$ ipython --no-banner

In [1]: import numpy as np

In [2]: from numpy import linalg as LA

In [3]: np.set_printoptions(precision=3, suppress=True, linewidth=160)

In [4]: def rnd(a):
   ...:     return np.round(a, 3) + 0
   ...: 

In [5]: E, _ = LA.qr(np.array([[-0.1, -0.9, 0.6, 0.0, 1.4],
   ...:     [1.6, -0.4, 2.3, -1.5, -0.9],
   ...:     [-1.2, -0.2, 0.2, 1.3, -0.5],
   ...:     [-0.6, 0.1, 0.3, 0.3, 0.8],
   ...:     [-0.4, 1.1, -0.3, 2.0, -0.3]]))

In [6]: rnd(E)
Out[6]: 
array([[-0.047, -0.636, -0.086,  0.591,  0.487],
       [ 0.752, -0.079, -0.641, -0.01 , -0.131],
       [-0.564, -0.287, -0.507,  0.052, -0.583],
       [-0.282, -0.005, -0.444, -0.594,  0.609],
       [-0.188,  0.712, -0.355,  0.543,  0.189]])

In [7]: rnd(E.mean(axis=0))
Out[7]: array([-0.066, -0.059, -0.407,  0.117,  0.114])

In [8]: np.unravel_index(np.abs(E).argmax(), E.shape)
Out[8]: (np.int64(1), np.int64(0))

In [9]: E.shape
Out[9]: (5, 5)

In [10]: print(rnd(np.abs(E).max()))
0.752

In [11]: O = E.astype(float).copy()

In [12]: for j in range(5):
    ...:     O[:, j] -= O[:, :j] @ (O[:, :j].T @ O[:, j])
    ...:     O[:, j] /= LA.norm(O[:, j])
    ...: 

In [13]: rnd(O)
Out[13]: 
array([[-0.047, -0.636, -0.086,  0.591,  0.487],
       [ 0.752, -0.079, -0.641, -0.01 , -0.131],
       [-0.564, -0.287, -0.507,  0.052, -0.583],
       [-0.282, -0.005, -0.444, -0.594,  0.609],
       [-0.188,  0.712, -0.355,  0.543,  0.189]])

In [14]: Y = np.array([[1, 1, 1], [0, 2, 0]])

In [15]: cent = np.kron(Y, O)

In [16]: LA.matrix_rank(cent)
Out[16]: np.int64(10)

In [17]: W0 = np.loadtxt("m.csv", delimiter=",")

In [18]: W0
Out[18]: 
array([[ 28.,  -6.,  11.,  16.,  20.,  11.,  -8.,  -5.,  11.,  -3.,   3.,   0., -14.,  -6.,  -2.],
       [ -6.,  69.,   3., -18., -19.,  -8.,  27.,  12., -28., -10.,   8.,   3.,  -9., -11.,   4.],
       [ 11.,   3.,  45.,  11.,  20.,   1.,  -1.,   6.,  19.,  19.,   0.,  13., -20.,  -8.,  10.],
       [ 16., -18.,  11.,  58., -14.,  10.,  -7., -13.,   0.,  22.,   8.,   4.,   1.,   2., -11.],
       [ 20., -19.,  20., -14.,  85.,  -8., -13.,   7.,  33., -15.,   5.,  -7., -17.,  12.,  27.],
       [ 11.,  -8.,   1.,  10.,  -8.,  65.,  22., -15.,  21.,   5., -25., -30.,  -1.,  -2.,  23.],
       [ -8.,  27.,  -1.,  -7., -13.,  22.,  57.,  31.,  -4.,  -6.,  -1., -21.,   0.,  11.,  14.],
       [ -5.,  12.,   6., -13.,   7., -15.,  31.,  52., -16., -18.,   8.,   5.,  -4.,  14.,   1.],
       [ 11., -28.,  19.,   0.,  33.,  21.,  -4., -16.,  79.,  16.,  14., -25.,  -3., -10.,  25.],
       [ -3., -10.,  19.,  22., -15.,   5.,  -6., -18.,  16.,  46.,   8.,   3.,  -3., -15.,  -5.],
       [  3.,   8.,   0.,   8.,   5., -25.,  -1.,   8.,  14.,   8.,  41.,  -5.,  -5.,  -2.,   2.],
       [  0.,   3.,  13.,   4.,  -7., -30., -21.,   5., -25.,   3.,  -5.,  53.,   7.,  -7., -46.],
       [-14.,  -9., -20.,   1., -17.,  -1.,   0.,  -4.,  -3.,  -3.,  -5.,   7.,  43., -13., -21.],
       [ -6., -11.,  -8.,   2.,  12.,  -2.,  11.,  14., -10., -15.,  -2.,  -7., -13.,  47.,  15.],
       [ -2.,   4.,  10., -11.,  27.,  23.,  14.,   1.,  25.,  -5.,   2., -46., -21.,  15.,  85.]])

In [19]: Uu, sigma, vt = LA.svd(W0)

In [20]: V = vt[:(sigma > 1e-8).sum()]

In [21]: rng = np.random.default_rng(15)

In [22]: vec = W0[10] + 2 * W0[12] + rng.integers(2) * np.eye(15)[4]

In [23]: vec
Out[23]: array([-25., -10., -40.,  10., -28., -27.,  -1.,   0.,   8.,   2.,  31.,   9.,  81., -28., -40.])

In [24]: LA.matrix_rank(np.vstack([W0, vec]))
Out[24]: np.int64(15)

In [25]: np.allclose(V.T @ V @ vec, vec)
Out[25]: False

In [26]: rnd(LA.norm(vec - V.T @ V @ vec))
Out[26]: np.float64(0.076)

In [27]: evals, V = LA.eigh(W0)

In [28]: np.unique(evals.round(6) + 0, return_counts=True)[1]
Out[28]: array([1, 1, 1, 1, 1, 1, 1, 1, 1, 1, 1, 1, 1, 1, 1])

In [29]: (evals > 1e-8).sum(), (evals < -1e-8).sum()
Out[29]: (np.int64(14), np.int64(0))

In [30]: np.allclose(W0, W0.T)
Out[30]: True

In [31]: rnd(LA.det(W0))
Out[31]: np.float64(298893.219)

In [32]: Y = W0 + rng.integers(-2, 3, (15, 14)) @ rng.integers(-2, 3, (14, 15))

In [33]: Y
Out[33]: 
array([[ 34.,  -6.,   5.,  10.,   8.,   1., -16.,  -5.,   5.,   1.,  12.,  15.,  -9.,  -2.,   9.],
       [-10.,  65.,  10.,  -8., -14.,   0.,  37.,  11., -35., -11.,   3.,   9.,  -6.,  -7.,   7.],
       [ 22.,   5.,  27.,   7.,  -1., -14.,  -1.,   4.,  28.,  14.,  -8.,  22., -19.,  -7.,   8.],
       [ 13., -21.,  24.,  54.,  -8.,  25.,   0.,  -3., -10.,  24.,  13.,   4.,  -3.,  -7.,  -8.],
       [ 19., -18.,  10., -19.,  89., -14., -10.,   2.,  28.,  -3.,  11.,   3., -14.,  -2.,  30.],
       [ 13., -16.,  -6.,  20.,  -1.,  61.,  24., -24.,  18.,   2., -17., -30.,   3.,  -8.,  23.],
       [  2.,  28.,  -1., -12., -12.,  26.,  45.,  40.,  -3.,  -8.,   1., -21., -11.,   7.,  21.],
       [  1.,   4.,  -1., -12.,   4.,  -7.,  34.,  50.,  -1., -22.,   6.,  10.,   0.,  18.,  -6.],
       [  0., -33.,  17.,   0.,  35.,  31.,  -2., -17.,  83.,  13.,   8., -35.,   2.,  12.,  20.],
       [ -5.,  -9.,  16.,  28., -15.,  -8., -12., -17.,   2.,  48.,   7.,  10.,   3., -12.,   1.],
       [  2.,   4.,  -7.,  10.,   5., -25.,  -3.,   3.,  13.,  16.,  49.,  -2.,   7.,  -3.,  -1.],
       [-11.,  12.,  20.,  -8., -10., -36., -19.,  10., -35.,   6.,  -7.,  45.,   4., -11., -37.],
       [-13., -18., -27.,   9., -21.,  12.,   5.,  -8.,  -4.,  -7.,  -9.,  11.,  51.,   5., -19.],
       [-11.,   0.,  -9., -11.,   9.,   3.,  19.,  13.,  -6.,  -2.,  -9.,  -1., -12.,  46.,   9.],
       [  4.,   7.,  11., -10.,  20.,  15.,  13.,   7.,  19.,   3.,   3., -32., -18.,   0.,  88.]])

In [34]: np.abs(Y - W0).sum(axis=1)
Out[34]: array([102.,  78., 108.,  94.,  88.,  73.,  69.,  79.,  88.,  71.,  57.,  94.,  92.,  85.,  83.])

In [35]: K = np.loadtxt("arr.csv", delimiter=",")

In [36]: rnd(K)
Out[36]: 
array([[  9.875,  15.53 ,  -1.587,  -8.374, -12.481, -13.368, -17.965, -13.784,   3.135,  15.888, -22.515,  -0.774,   2.718],
       [  8.878,  14.113,  -0.915,  -7.752, -11.238, -12.27 , -16.895, -12.418,   2.665,  14.84 , -20.897,  -0.875,   2.517],
       [  3.565,   6.238,   2.218,  -4.156,  -4.457,  -6.234, -10.385,  -4.903,   0.153,   8.753, -11.575,  -1.185,   1.483],
       [  2.945,   5.259,   2.493,  -3.681,  -3.639,  -5.49 ,  -9.466,  -3.986,  -0.137,   7.941, -10.35 ,  -1.178,   1.367],
       [  2.881,   5.157,   2.519,  -3.631,  -3.554,  -5.413,  -9.368,  -3.891,  -0.166,   7.855, -10.221,  -1.176,   1.355],
       [  0.842,   1.714,   2.994,  -1.839,  -0.779,  -2.776,  -5.643,  -0.747,  -1.062,   4.709,  -5.582,  -0.966,   0.968],
       [  0.837,   1.704,   2.993,  -1.834,  -0.771,  -2.769,  -5.631,  -0.738,  -1.064,   4.699,  -5.567,  -0.965,   0.967],
       [  0.258,   0.58 ,   2.786,  -1.155,   0.061,  -1.86 ,  -4.039,   0.221,  -1.248,   3.429,  -3.783,  -0.769,   0.833],
       [  0.175,   0.403,   2.71 ,  -1.036,   0.184,  -1.707,  -3.741,   0.363,  -1.262,   3.197,  -3.467,  -0.724,   0.808],
       [ -0.131,  -0.435,   1.616,  -0.268,   0.622,  -0.734,  -1.507,   0.868,  -1.03 ,   1.459,  -1.295,  -0.293,   0.572],
       [ -0.094,  -0.422,   1.042,  -0.107,   0.505,  -0.482,  -0.85 ,   0.71 ,  -0.758,   0.913,  -0.732,  -0.142,   0.434],
       [ -0.017,  -0.186,   0.325,  -0.011,   0.196,  -0.182,  -0.229,   0.285,  -0.287,   0.3  ,  -0.211,  -0.019,   0.18 ],
       [ -0.459,   0.742,  -0.541,  -0.09 ,  -0.597,   1.222,   0.382,  -1.124,   1.236,  -1.257,   0.785,  -0.347,  -1.111],
       [ -1.405,   0.912,  -0.047,  -0.145,  -0.544,   2.618,   0.333,  -1.518,   1.964,  -2.266,   1.514,  -0.959,  -2.172],
       [ -1.494,   0.909,   0.015,  -0.146,  -0.523,   2.737,   0.324,  -1.531,   2.011,  -2.346,   1.578,  -1.013,  -2.257],
       [ -4.459,   0.201,   2.504,  -0.04 ,   0.714,   6.373,   0.043,  -1.158,   2.91 ,  -4.623,   3.626,  -2.707,  -4.621],
       [ -5.16 ,  -0.062,   3.148,   0.012,   1.087,   7.184,  -0.012,  -0.95 ,   3.024,  -5.11 ,   4.111,  -3.086,  -5.11 ],
       [-18.538,  -7.218,  16.307,   1.71 ,   9.899,  21.813,  -0.378,   5.58 ,   3.203, -13.696,  13.768,  -9.755, -13.03 ],
       [-19.208,  -7.631,  16.984,   1.815,  10.384,  22.527,  -0.373,   5.972,   3.163, -14.113,  14.268, -10.073, -13.392],
       [-19.624,  -7.89 ,  17.404,   1.88 ,  10.686,  22.969,  -0.368,   6.217,   3.137, -14.371,  14.579, -10.27 , -13.615]])

In [37]: LA.norm(K, axis=1).argmax()
Out[37]: np.int64(19)

In [38]: rnd(LA.norm(K, 1)), rnd(LA.norm(K, np.inf))
Out[38]: (np.float64(150.423), np.float64(143.012))

In [39]: print(rnd(LA.norm(K, 2)))
98.188

In [40]: rnd(K[15] @ K[3])
Out[40]: np.float64(-116.834)

In [41]: rnd(LA.norm(K[15], 1)), rnd(LA.norm(K[15], np.inf))
Out[41]: (np.float64(33.98), np.float64(6.373))

In [42]: rnd(LA.norm(K[15] - K[3]))
Out[42]: np.float64(27.431)
